% python3 -q
>>> import numpy as np
>>> import numpy.linalg as la
>>> np.set_printoptions(precision=2, suppress=True, linewidth=200, legacy="1.25")
>>> feats = np.load("test0.npy")
>>> feats
array([[6., 1., 1., 1., 1., 1., 1.],
       [1., 6., 1., 1., 1., 1., 1.],
       [1., 1., 6., 1., 1., 1., 1.],
       [1., 1., 1., 6., 1., 1., 1.],
       [1., 1., 1., 1., 6., 1., 1.],
       [1., 1., 1., 1., 1., 6., 1.],
       [1., 1., 1., 1., 1., 1., 6.]])
>>> Lm = la.cholesky(feats)
>>> feats / np.sqrt(np.outer(np.diag(feats), np.diag(feats)))
array([[1.  , 0.17, 0.17, 0.17, 0.17, 0.17, 0.17],
       [0.17, 1.  , 0.17, 0.17, 0.17, 0.17, 0.17],
       [0.17, 0.17, 1.  , 0.17, 0.17, 0.17, 0.17],
       [0.17, 0.17, 0.17, 1.  , 0.17, 0.17, 0.17],
       [0.17, 0.17, 0.17, 0.17, 1.  , 0.17, 0.17],
       [0.17, 0.17, 0.17, 0.17, 0.17, 1.  , 0.17],
       [0.17, 0.17, 0.17, 0.17, 0.17, 0.17, 1.  ]])
>>> feats @ np.ones(7)
array([12., 12., 12., 12., 12., 12., 12.])
>>> np.allclose(feats @ feats.T, feats.T @ feats)
True
>>> feats @ (-1.0) ** np.arange(7)
array([ 6., -4.,  6., -4.,  6., -4.,  6.])
>>> np.sort(np.abs(np.fft.fft(feats[0]))), np.sort(la.svd(feats, compute_uv=False))
(array([ 5.,  5.,  5.,  5.,  5.,  5., 12.]), array([ 5.,  5.,  5.,  5.,  5.,  5., 12.]))
>>> np.fft.fft(feats[0])
array([12.+0.j,  5.+0.j,  5.+0.j,  5.+0.j,  5.+0.j,  5.+0.j,  5.+0.j])
>>> rng = np.random.default_rng(40461)
>>> labels = rng.permutation(7)
>>> labels
array([3, 1, 2, 0, 6, 5, 4])
>>> other = feats[labels][:, labels]
>>> other
array([[6., 1., 1., 1., 1., 1., 1.],
       [1., 6., 1., 1., 1., 1., 1.],
       [1., 1., 6., 1., 1., 1., 1.],
       [1., 1., 1., 6., 1., 1., 1.],
       [1., 1., 1., 1., 6., 1., 1.],
       [1., 1., 1., 1., 1., 6., 1.],
       [1., 1., 1., 1., 1., 1., 6.]])
>>> np.round(la.det(other), 2), round(la.det(feats[labels]), 2)
(187500.0, 187500.0)
>>> np.allclose(other, feats)
True
>>> np.trace(other)
42.0
>>> w, V = la.eigh(feats)
>>> w
array([ 5.,  5.,  5.,  5.,  5.,  5., 12.])
>>> np.abs(V[:, -1])
array([0.38, 0.38, 0.38, 0.38, 0.38, 0.38, 0.38])
>>> np.round(V.T @ feats @ V, 2) + 0
array([[ 5.,  0.,  0.,  0.,  0.,  0.,  0.],
       [ 0.,  5.,  0.,  0.,  0.,  0.,  0.],
       [ 0.,  0.,  5.,  0.,  0.,  0.,  0.],
       [ 0.,  0.,  0.,  5.,  0.,  0.,  0.],
       [ 0.,  0.,  0.,  0.,  5.,  0.,  0.],
       [ 0.,  0.,  0.,  0.,  0.,  5.,  0.],
       [ 0.,  0.,  0.,  0.,  0.,  0., 12.]])
>>> np.unique(w.round(6) + 0, return_counts=True)[1]
array([6, 1])
>>> la.eigvalsh(feats + 5 * np.eye(7))
array([10., 10., 10., 10., 10., 10., 17.])
>>> V @ np.diag(w) @ V.T
array([[6., 1., 1., 1., 1., 1., 1.],
       [1., 6., 1., 1., 1., 1., 1.],
       [1., 1., 6., 1., 1., 1., 1.],
       [1., 1., 1., 6., 1., 1., 1.],
       [1., 1., 1., 1., 6., 1., 1.],
       [1., 1., 1., 1., 1., 6., 1.],
       [1., 1., 1., 1., 1., 1., 6.]])
>>> la.eigvalsh(feats @ feats)
array([ 25.,  25.,  25.,  25.,  25.,  25., 144.])
>>> la.svd(feats, compute_uv=False)
array([12.,  5.,  5.,  5.,  5.,  5.,  5.])
>>> M = np.load("sample14.npy")
>>> M
array([[ 0.76, -0.08,  0.08,  0.24,  0.24, -0.08, -0.08,  0.24,  0.41,  0.24],
       [-0.08,  0.97,  0.03,  0.08,  0.08, -0.03, -0.03,  0.08,  0.14,  0.08],
       [ 0.08,  0.03,  0.97, -0.08, -0.08,  0.03,  0.03, -0.08, -0.14, -0.08],
       [ 0.24,  0.08, -0.08,  0.76, -0.24,  0.08,  0.08, -0.24, -0.41, -0.24],
       [ 0.24,  0.08, -0.08, -0.24,  0.76,  0.08,  0.08, -0.24, -0.41, -0.24],
       [-0.08, -0.03,  0.03,  0.08,  0.08,  0.97, -0.03,  0.08,  0.14,  0.08],
       [-0.08, -0.03,  0.03,  0.08,  0.08, -0.03,  0.97,  0.08,  0.14,  0.08],
       [ 0.24,  0.08, -0.08, -0.24, -0.24,  0.08,  0.08,  0.76, -0.41, -0.24],
       [ 0.41,  0.14, -0.14, -0.41, -0.41,  0.14,  0.14, -0.41,  0.32, -0.41],
       [ 0.24,  0.08, -0.08, -0.24, -0.24,  0.08,  0.08, -0.24, -0.41,  0.76]])
>>> np.unravel_index(np.abs(M).argmax(), M.shape)
(1, 1)
>>> round(la.norm(M), 2)
3.16
>>> la.svd(M, compute_uv=False)
array([1., 1., 1., 1., 1., 1., 1., 1., 1., 1.])
>>> np.count_nonzero(M)
100
>>> la.matrix_rank(M)
10
>>> M.shape
(10, 10)
>>> data = np.load("arr.npy")
>>> data
array([[ 5,  1, -1,  1, -1,  4,  1, -1,  4, -1],
       [ 5,  1, -1,  1, -1,  4,  1, -1,  4, -1],
       [ 1, -3, -5, -3, -5,  0, -3, -5,  0, -5],
       [ 3, -1, -3, -1, -3,  2, -1, -3,  2, -3],
       [ 1, -3, -5, -3, -5,  0, -3, -5,  0, -5]])
>>> left, s, Vh = la.svd(data)
>>> V = Vh[:(s > 1e-8).sum()]
>>> vec = data[0] + -2 * data[3] + rng.integers(2) * np.eye(10)[2]
>>> vec
array([-1.,  3.,  6.,  3.,  5.,  0.,  3.,  5.,  0.,  5.])
>>> V.T @ V
array([[ 0.39,  0.08, -0.07,  0.08, -0.07,  0.31,  0.08, -0.07,  0.31, -0.07],
       [ 0.08,  0.1 ,  0.11,  0.1 ,  0.11,  0.09,  0.1 ,  0.11,  0.09,  0.11],
       [-0.07,  0.11,  0.2 ,  0.11,  0.2 , -0.02,  0.11,  0.2 , -0.02,  0.2 ],
       [ 0.08,  0.1 ,  0.11,  0.1 ,  0.11,  0.09,  0.1 ,  0.11,  0.09,  0.11],
       [-0.07,  0.11,  0.2 ,  0.11,  0.2 , -0.02,  0.11,  0.2 , -0.02,  0.2 ],
       [ 0.31,  0.09, -0.02,  0.09, -0.02,  0.26,  0.09, -0.02,  0.26, -0.02],
       [ 0.08,  0.1 ,  0.11,  0.1 ,  0.11,  0.09,  0.1 ,  0.11,  0.09,  0.11],
       [-0.07,  0.11,  0.2 ,  0.11,  0.2 , -0.02,  0.11,  0.2 , -0.02,  0.2 ],
       [ 0.31,  0.09, -0.02,  0.09, -0.02,  0.26,  0.09, -0.02,  0.26, -0.02],
       [-0.07,  0.11,  0.2 ,  0.11,  0.2 , -0.02,  0.11,  0.2 , -0.02,  0.2 ]])
>>> np.allclose(V.T @ V @ vec, vec)
False
>>> np.diag(V.T @ V)
array([0.39, 0.1 , 0.2 , 0.1 , 0.2 , 0.26, 0.1 , 0.2 , 0.26, 0.2 ])
>>> np.unique(data.round(6), axis=0).shape
(3, 10)
>>> la.lstsq(data[:-1].T, data[-1])[2]
2
>>> np.abs(np.diag(la.qr(data)[1])) > 1e-9
array([ True,  True, False, False, False])
>>> A = np.load("mat.npy")
>>> A
array([[ 0.1 , -0.2 , -0.8 , -0.1 ,  0.1 , -1.2 ,  0.9 ,  0.17],
       [-0.2 ,  1.3 ,  1.4 ,  1.  ,  0.1 , -0.6 ,  0.8 , -1.97],
       [-0.1 , -0.4 ,  0.7 ,  1.1 ,  0.5 ,  0.4 ,  1.1 , -2.26],
       [-0.8 ,  0.2 ,  0.7 ,  0.1 , -0.5 , -0.1 , -0.5 , -0.17],
       [ 0.1 ,  1.3 , -0.7 ,  0.8 , -1.1 , -0.2 , -1.4 , -1.59],
       [-1.3 ,  2.  , -0.3 ,  0.3 ,  0.4 , -0.9 ,  0.  , -0.58],
       [ 0.7 , -0.9 , -0.2 , -1.5 ,  0.8 , -0.2 , -0.4 ,  2.99],
       [-2.3 ,  0.5 , -1.  , -1.  ,  0.6 ,  0.8 , -1.1 ,  2.03],
       [-0.9 ,  0.4 , -1.  ,  0.1 ,  2.  , -0.6 ,  0.1 , -0.27],
       [ 0.6 ,  0.2 ,  0.8 ,  1.6 ,  0.  ,  0.7 , -1.3 , -3.25],
       [ 1.6 ,  0.  , -0.6 , -0.2 , -0.5 , -0.7 ,  0.2 ,  0.28],
       [-0.3 ,  0.2 ,  0.5 ,  1.5 ,  1.1 , -1.  , -0.5 , -3.  ],
       [-0.2 , -1.  ,  0.4 ,  0.4 ,  0.4 , -0.7 , -0.1 , -0.74],
       [ 0.2 ,  0.8 , -0.1 ,  0.  ,  0.7 ,  1.1 , -1.2 , -0.02]])
>>> vec = np.ones(7)
>>> for _ in range(6):
...     vec = feats @ vec
...     vec /= la.norm(vec)
...     print(round(vec @ feats @ vec, 2))
... 
12.0
12.0
12.0
12.0
12.0
12.0
>>> round(float(la.eigvalsh(feats)[-1]), 2)
12.0
>>> other = A / np.sqrt((A ** 2).mean(axis=1, keepdims=True))
>>> other[13]
array([ 0.29,  1.16, -0.14,  0.  ,  1.01,  1.59, -1.73, -0.03])
>>> la.norm(other, axis=1)
array([2.83, 2.83, 2.83, 2.83, 2.83, 2.83, 2.83, 2.83, 2.83, 2.83, 2.83, 2.83, 2.83, 2.83])
>>> other = A / la.norm(A, axis=1, keepdims=True)
>>> cov = other @ other.T
>>> round(np.degrees(np.arccos(np.clip(cov[13, 11], -1, 1))), 2)
87.04
>>> np.argwhere(np.triu(np.abs(cov) > 0.95, 1))
array([], shape=(0, 2), dtype=int64)
>>> vec = np.array([5, 7, 2, 3, 7, 9, 4, 9])
>>> rhs = A @ vec
>>> np.round(la.pinv(A) @ A, 2) + 0
array([[1., 0., 0., 0., 0., 0., 0., 0.],
       [0., 1., 0., 0., 0., 0., 0., 0.],
       [0., 0., 1., 0., 0., 0., 0., 0.],
       [0., 0., 0., 1., 0., 0., 0., 0.],
       [0., 0., 0., 0., 1., 0., 0., 0.],
       [0., 0., 0., 0., 0., 1., 0., 0.],
       [0., 0., 0., 0., 0., 0., 1., 0.],
       [0., 0., 0., 0., 0., 0., 0., 1.]])
>>> la.solve(A.T @ A, A.T @ rhs)
array([5., 7., 2., 3., 7., 9., 4., 9.])
>>> rhs = rhs + 0.3 * rng.normal(size=14)
>>> rhs
array([ -7.57,  -5.32,  -7.09,  -8.67, -18.47,  -2.93,  21.55,  12.41,   2.76, -17.29,  -0.3 , -24.65, -16.79,  16.49])
>>> c, *_ = la.lstsq(A, rhs)
>>> c.round()
array([5., 7., 2., 1., 7., 9., 4., 8.])
>>> np.round(A.T @ (rhs - A @ c), 2) + 0
array([0., 0., 0., 0., 0., 0., 0., 0.])
>>> c
array([4.96, 6.98, 2.05, 0.51, 6.91, 9.03, 3.92, 7.74])
>>> [round(float(la.norm(la.solve(A.T @ A + lam * np.eye(8), A.T @ rhs))), 2) for lam in (0, 1, 10, 100)]
[16.8, 13.03, 6.19, 2.13]
>>> left, s, Vh = la.svd(A)
>>> np.argmax(s[:-1] / (s[1:] + 1e-6)) + 1
7
>>> s
array([7.78, 4.31, 3.54, 2.93, 2.57, 1.82, 1.66, 0.05])
>>> other = left[:, :7] @ np.diag(s[:7]) @ Vh[:7]
>>> la.matrix_rank(other)
7
>>> other.round(2) + 0
array([[ 0.1 , -0.2 , -0.8 , -0.1 ,  0.1 , -1.2 ,  0.9 ,  0.17],
       [-0.2 ,  1.3 ,  1.4 ,  1.  ,  0.1 , -0.6 ,  0.8 , -1.97],
       [-0.1 , -0.4 ,  0.7 ,  1.11,  0.5 ,  0.4 ,  1.1 , -2.25],
       [-0.8 ,  0.2 ,  0.7 ,  0.12, -0.5 , -0.1 , -0.5 , -0.16],
       [ 0.1 ,  1.3 , -0.7 ,  0.79, -1.1 , -0.2 , -1.4 , -1.59],
       [-1.3 ,  2.  , -0.3 ,  0.3 ,  0.4 , -0.9 ,  0.  , -0.58],
       [ 0.7 , -0.9 , -0.2 , -1.5 ,  0.8 , -0.2 , -0.4 ,  2.99],
       [-2.3 ,  0.5 , -1.  , -0.99,  0.6 ,  0.8 , -1.1 ,  2.04],
       [-0.9 ,  0.4 , -1.  ,  0.11,  2.  , -0.6 ,  0.1 , -0.27],
       [ 0.6 ,  0.2 ,  0.8 ,  1.61,  0.  ,  0.7 , -1.3 , -3.24],
       [ 1.6 ,  0.  , -0.6 , -0.18, -0.5 , -0.7 ,  0.2 ,  0.29],
       [-0.3 ,  0.2 ,  0.5 ,  1.5 ,  1.1 , -1.  , -0.5 , -3.  ],
       [-0.2 , -1.  ,  0.4 ,  0.39,  0.4 , -0.7 , -0.1 , -0.75],
       [ 0.2 ,  0.8 , -0.1 , -0.01,  0.7 ,  1.1 , -1.2 , -0.02]])
>>> la.matrix_rank(A, rtol=0.05)
7
>>> mat = np.loadtxt("data.csv", delimiter=",")
>>> mat
array([[-0.03, -0.49, -0.23,  0.03,  0.05, -0.03,  0.08, -0.2 ,  0.15, -0.32, -0.46],
       [ 0.49, -0.02, -0.16, -0.33, -0.09, -0.21,  0.22, -0.16,  0.22,  0.42,  0.37],
       [ 0.49, -0.08,  0.03,  0.48,  0.08, -0.32, -0.21,  0.2 ,  0.42, -0.05, -0.18],
       [ 0.18, -0.27,  0.09, -0.26, -0.07,  0.62, -0.12, -0.33,  0.16, -0.11,  0.01],
       [ 0.03,  0.43, -0.22,  0.15, -0.6 , -0.09,  0.09, -0.52,  0.06, -0.05, -0.27],
       [-0.37,  0.02,  0.35, -0.28,  0.16, -0.26,  0.26, -0.17,  0.64, -0.06, -0.02],
       [ 0.06, -0.03,  0.44,  0.17, -0.52,  0.15, -0.08,  0.19,  0.19, -0.36,  0.37],
       [ 0.06,  0.05, -0.38,  0.33,  0.29,  0.4 , -0.02, -0.15,  0.31,  0.02,  0.3 ],
       [-0.09, -0.43,  0.37,  0.35, -0.01, -0.17, -0.16, -0.5 , -0.23,  0.39,  0.12],
       [ 0.37, -0.16,  0.22,  0.06, -0.05,  0.17,  0.72,  0.15, -0.19,  0.03, -0.24],
       [-0.15,  0.12,  0.16,  0.07, -0.13,  0.37, -0.12,  0.25,  0.28,  0.63, -0.42],
       [-0.06, -0.46, -0.32, -0.29, -0.43, -0.14, -0.24,  0.27,  0.06,  0.12, -0.01],
       [ 0.43,  0.21,  0.29, -0.37,  0.19, -0.03, -0.45, -0.14, -0.1 , -0.11, -0.27]])
>>> P = mat @ la.solve(mat.T @ mat, mat.T)
>>> la.matrix_rank(np.eye(13) - P)
2
>>> np.trace(P)
11.0
>>> np.diag(P)
array([0.69, 0.86, 0.88, 0.73, 0.98, 0.93, 0.87, 0.71, 0.98, 0.87, 0.94, 0.76, 0.8 ])
>>> np.round(la.eigvalsh(P), 2) + 0
array([0., 0., 1., 1., 1., 1., 1., 1., 1., 1., 1., 1., 1.])
>>> np.allclose(P @ P, P)
True
>>> labels = rng.permutation(11)
>>> other = mat[:, labels] * rng.choice([-1, 1], 11)
>>> other
array([[ 0.23,  0.32, -0.08, -0.03, -0.49, -0.03,  0.03, -0.15,  0.2 ,  0.46, -0.05],
       [ 0.16, -0.42, -0.22,  0.33, -0.02, -0.21, -0.49, -0.22,  0.16, -0.37,  0.09],
       [-0.03,  0.05,  0.21, -0.48, -0.08, -0.32, -0.49, -0.42, -0.2 ,  0.18, -0.08],
       [-0.09,  0.11,  0.12,  0.26, -0.27,  0.62, -0.18, -0.16,  0.33, -0.01,  0.07],
       [ 0.22,  0.05, -0.09, -0.15,  0.43, -0.09, -0.03, -0.06,  0.52,  0.27,  0.6 ],
       [-0.35,  0.06, -0.26,  0.28,  0.02, -0.26,  0.37, -0.64,  0.17,  0.02, -0.16],
       [-0.44,  0.36,  0.08, -0.17, -0.03,  0.15, -0.06, -0.19, -0.19, -0.37,  0.52],
       [ 0.38, -0.02,  0.02, -0.33,  0.05,  0.4 , -0.06, -0.31,  0.15, -0.3 , -0.29],
       [-0.37, -0.39,  0.16, -0.35, -0.43, -0.17,  0.09,  0.23,  0.5 , -0.12,  0.01],
       [-0.22, -0.03, -0.72, -0.06, -0.16,  0.17, -0.37,  0.19, -0.15,  0.24,  0.05],
       [-0.16, -0.63,  0.12, -0.07,  0.12,  0.37,  0.15, -0.28, -0.25,  0.42,  0.13],
       [ 0.32, -0.12,  0.24,  0.29, -0.46, -0.14,  0.06, -0.06, -0.27,  0.01,  0.43],
       [-0.29,  0.11,  0.45,  0.37,  0.21, -0.03, -0.43,  0.1 ,  0.14,  0.27, -0.19]])
>>> left, _, Vh = la.svd(mat.T @ other)
>>> np.round(la.lstsq(mat, other)[0], 2) + 0
array([[ 0.,  0.,  0.,  0.,  0.,  0., -1.,  0.,  0.,  0.,  0.],
       [ 0.,  0.,  0.,  0.,  1.,  0.,  0.,  0.,  0.,  0.,  0.],
       [-1.,  0.,  0.,  0.,  0.,  0.,  0.,  0.,  0.,  0.,  0.],
       [ 0.,  0.,  0., -1.,  0.,  0.,  0.,  0.,  0.,  0.,  0.],
       [ 0.,  0.,  0.,  0.,  0.,  0.,  0.,  0.,  0.,  0., -1.],
       [ 0.,  0.,  0.,  0.,  0.,  1.,  0.,  0.,  0.,  0.,  0.],
       [ 0.,  0., -1.,  0.,  0.,  0.,  0.,  0.,  0.,  0.,  0.],
       [ 0.,  0.,  0.,  0.,  0.,  0.,  0.,  0., -1.,  0.,  0.],
       [ 0.,  0.,  0.,  0.,  0.,  0.,  0., -1.,  0.,  0.,  0.],
       [ 0., -1.,  0.,  0.,  0.,  0.,  0.,  0.,  0.,  0.,  0.],
       [ 0.,  0.,  0.,  0.,  0.,  0.,  0.,  0.,  0., -1.,  0.]])
>>> labels
array([ 2,  9,  6,  3,  1,  5,  0,  8,  7, 10,  4])
>>> np.round(left @ Vh, 2) + 0
array([[ 0.,  0.,  0.,  0.,  0.,  0., -1.,  0.,  0.,  0.,  0.],
       [ 0.,  0.,  0.,  0.,  1.,  0.,  0.,  0.,  0.,  0.,  0.],
       [-1.,  0.,  0.,  0.,  0.,  0.,  0.,  0.,  0.,  0.,  0.],
       [ 0.,  0.,  0., -1.,  0.,  0.,  0.,  0.,  0.,  0.,  0.],
       [ 0.,  0.,  0.,  0.,  0.,  0.,  0.,  0.,  0.,  0., -1.],
       [ 0.,  0.,  0.,  0.,  0.,  1.,  0.,  0.,  0.,  0.,  0.],
       [ 0.,  0., -1.,  0.,  0.,  0.,  0.,  0.,  0.,  0.,  0.],
       [ 0.,  0.,  0.,  0.,  0.,  0.,  0.,  0., -1.,  0.,  0.],
       [ 0.,  0.,  0.,  0.,  0.,  0.,  0., -1.,  0.,  0.,  0.],
       [ 0., -1.,  0.,  0.,  0.,  0.,  0.,  0.,  0.,  0.,  0.],
       [ 0.,  0.,  0.,  0.,  0.,  0.,  0.,  0.,  0., -1.,  0.]])
